In [1]: import numpy as np

In [2]: import numpy.linalg as la

In [3]: np.set_printoptions(suppress=True, linewidth=140)

In [4]: def rnd(a):
   ...:     return np.round(a, 2) + 0
   ...: 

In [5]: A = np.loadtxt("case14.csv", delimiter=",")

In [6]: print(A)
[[0. 0. 0. 0. 0. 0. 0. 1. 0. 0. 2.]
 [0. 0. 0. 0. 0. 0. 0. 1. 2. 2. 1.]
 [0. 0. 0. 0. 0. 0. 2. 2. 2. 2. 2.]
 [0. 0. 0. 0. 0. 0. 2. 0. 2. 1. 0.]
 [0. 0. 0. 0. 0. 0. 1. 1. 1. 0. 2.]
 [0. 0. 0. 0. 0. 0. 0. 1. 2. 1. 0.]
 [0. 0. 2. 2. 1. 0. 0. 0. 0. 0. 0.]
 [1. 1. 2. 0. 1. 1. 0. 0. 0. 0. 0.]
 [0. 2. 2. 2. 1. 2. 0. 0. 0. 0. 0.]
 [0. 2. 2. 1. 0. 1. 0. 0. 0. 0. 0.]
 [2. 1. 2. 0. 2. 0. 0. 0. 0. 0. 0.]]

In [7]: rank = la.matrix_rank(A)

In [8]: print(rank)
10

In [9]: ns = la.svd(A)[2][rank:].T

In [10]: print(ns.shape)
(11, 1)

In [11]: print([int(la.matrix_rank(np.delete(A, i, axis=0))) for i in range(11)])
[10, 10, 10, 10, 10, 10, 9, 9, 9, 9, 9]

In [12]: print([int(la.matrix_rank(A[:i])) for i in range(1, len(A) + 1)])
[1, 2, 3, 4, 5, 5, 6, 7, 8, 9, 10]

In [13]: print(la.matrix_rank(A.T @ A), la.matrix_rank(A @ A.T))
10 10

In [14]: print(rnd(ns @ ns.T))
[[ 0.51 -0.13 -0.06  0.26 -0.38  0.13  0.    0.    0.    0.    0.  ]
 [-0.13  0.03  0.02 -0.06  0.1  -0.03  0.    0.    0.    0.    0.  ]
 [-0.06  0.02  0.01 -0.03  0.05 -0.02  0.    0.    0.    0.    0.  ]
 [ 0.26 -0.06 -0.03  0.13 -0.19  0.06  0.    0.    0.    0.    0.  ]
 [-0.38  0.1   0.05 -0.19  0.29 -0.1   0.    0.    0.    0.    0.  ]
 [ 0.13 -0.03 -0.02  0.06 -0.1   0.03  0.    0.    0.    0.    0.  ]
 [ 0.    0.    0.    0.    0.    0.    0.    0.    0.    0.    0.  ]
 [ 0.    0.    0.    0.    0.    0.    0.    0.    0.    0.    0.  ]
 [ 0.    0.    0.    0.    0.    0.    0.    0.    0.    0.    0.  ]
 [ 0.    0.    0.    0.    0.    0.    0.    0.    0.    0.    0.  ]
 [ 0.    0.    0.    0.    0.    0.    0.    0.    0.    0.    0.  ]]

In [15]: print([int(la.matrix_rank(A[:, :j + 1])) for j in range(11)])
[1, 2, 3, 4, 5, 5, 6, 7, 8, 9, 10]

In [16]: u = np.array([0, 1, 0])

In [17]: print(np.polyval(u, A[1]))
[0. 0. 0. 0. 0. 0. 0. 1. 2. 2. 1.]

In [18]: print([round(float(la.det(A[:i, :i])), 2) + 0 for i in range(1, 12)])
[0.0, 0.0, 0.0, 0.0, 0.0, 0.0, 0.0, 0.0, 0.0, 0.0, 0.0]

In [19]: vals, V = la.eigh(A)

In [20]: print(np.abs(V[:, -1]).round(6).argmax())
2

In [21]: print(np.unique(vals.round(6) + 0, return_counts=True)[1])
[1 1 1 1 1 1 1 1 1 1 1]

In [22]: print(rnd(la.svd(A, compute_uv=False)))
[6.59 6.59 2.88 2.88 2.01 2.01 0.94 0.94 0.62 0.62 0.  ]

In [23]: print(vals.sum(), np.trace(A))
0.0 0.0

In [24]: print(rnd(V.T @ A @ V))
[[-6.59  0.    0.    0.    0.    0.    0.    0.    0.    0.    0.  ]
 [ 0.   -2.88  0.    0.    0.    0.    0.    0.    0.    0.    0.  ]
 [ 0.    0.   -2.01  0.    0.    0.    0.    0.    0.    0.    0.  ]
 [ 0.    0.    0.   -0.94  0.    0.    0.    0.    0.    0.    0.  ]
 [ 0.    0.    0.    0.   -0.62  0.    0.    0.    0.    0.    0.  ]
 [ 0.    0.    0.    0.    0.    0.    0.    0.    0.    0.    0.  ]
 [ 0.    0.    0.    0.    0.    0.    0.62  0.    0.    0.    0.  ]
 [ 0.    0.    0.    0.    0.    0.    0.    0.94  0.    0.    0.  ]
 [ 0.    0.    0.    0.    0.    0.    0.    0.    2.01  0.    0.  ]
 [ 0.    0.    0.    0.    0.    0.    0.    0.    0.    2.88  0.  ]
 [ 0.    0.    0.    0.    0.    0.    0.    0.    0.    0.    6.59]]

In [25]: print(rnd(vals))
[-6.59 -2.88 -2.01 -0.94 -0.62  0.    0.62  0.94  2.01  2.88  6.59]

In [26]: print(rnd(la.eigvalsh(A + -3 * np.eye(11))))
[-9.59 -5.88 -5.01 -3.94 -3.62 -3.   -2.38 -2.06 -0.99 -0.12  3.59]

In [27]: print(rnd(np.abs(V[:, -1])))
[0.13 0.31 0.47 0.25 0.24 0.21 0.26 0.28 0.41 0.31 0.3 ]
